$ python3 -q
>>> import numpy as np
>>> np.set_printoptions(precision=1, suppress=True, linewidth=200)
>>> rnd = lambda a: np.round(a, 1) + 0
>>> M = np.loadtxt("test9.csv", delimiter=",")
>>> M
array([[ 2., -2.,  4.,  0., -1.,  0.,  2.,  0., -2.,  3.],
       [-2.,  4., -4., -2.,  2.,  2.,  0.,  4.,  2., -2.],
       [ 4., -4.,  8.,  0., -2.,  0.,  4.,  0., -4.,  6.],
       [ 0., -2.,  0.,  2., -1., -2., -2., -4.,  0., -1.],
       [-1.,  2., -2., -1.,  1.,  1.,  0.,  2.,  1., -1.],
       [ 0.,  2.,  0., -2.,  1.,  2.,  2.,  4.,  0.,  1.],
       [ 2.,  0.,  4., -2.,  0.,  2.,  4.,  4., -2.,  4.],
       [ 0.,  4.,  0., -4.,  2.,  4.,  4.,  8.,  0.,  2.],
       [-2.,  2., -4.,  0.,  1.,  0., -2.,  0.,  2., -3.],
       [ 3., -2.,  6., -1., -1.,  1.,  4.,  2., -3.,  5.]])
>>> # symmetric
>>> rk = np.linalg.matrix_rank(M)
>>> rk
np.int64(2)
>>> N = np.linalg.svd(M)[2][rk:].T
>>> [int(np.linalg.matrix_rank(M[:, :j + 1])) for j in range(10)]
[1, 2, 2, 2, 2, 2, 2, 2, 2, 2]
>>> [int(np.linalg.matrix_rank(np.delete(M, i, axis=0))) for i in range(10)]
[2, 2, 2, 2, 2, 2, 2, 2, 2, 2]
>>> np.linalg.matrix_rank(M, rtol=0.1)
np.int64(2)
>>> rnd(np.linalg.norm(M, 2) / np.linalg.norm(M))
np.float64(0.8)
>>> Y = np.array([[-5, -5, 0],
...     [1, -1, 0],
...     [5, 0, -1],
...     [3, -3, 2],
...     [-2, -3, 3],
...     [0, -3, 5],
...     [-4, -5, 1],
...     [2, -2, 2],
...     [-2, 3, 0],
...     [3, -2, -1]])
>>> M @ Y
array([[ 15., -27.,  -8.],
       [-18.,   2.,  26.],
       [ 30., -54., -16.],
       [  3.,  25., -18.],
       [ -9.,   1.,  13.],
       [ -3., -25.,  18.],
       [ 12., -52.,  10.],
       [ -6., -50.,  36.],
       [-15.,  27.,   8.],
       [ 21., -53.,  -3.]])
>>> np.einsum("ik,kj->ji", M, Y)
array([[ 15., -18.,  30.,   3.,  -9.,  -3.,  12.,  -6., -15.,  21.],
       [-27.,   2., -54.,  25.,   1., -25., -52., -50.,  27., -53.],
       [ -8.,  26., -16., -18.,  13.,  18.,  10.,  36.,   8.,  -3.]])
>>> np.vstack([M, Y.T]).shape
(13, 10)
>>> np.linalg.matrix_rank(M @ Y)
np.int64(2)
>>> np.einsum("ij->j", M)
array([  6.,   4.,  12., -10.,   2.,  10.,  16.,  20.,  -6.,  14.])
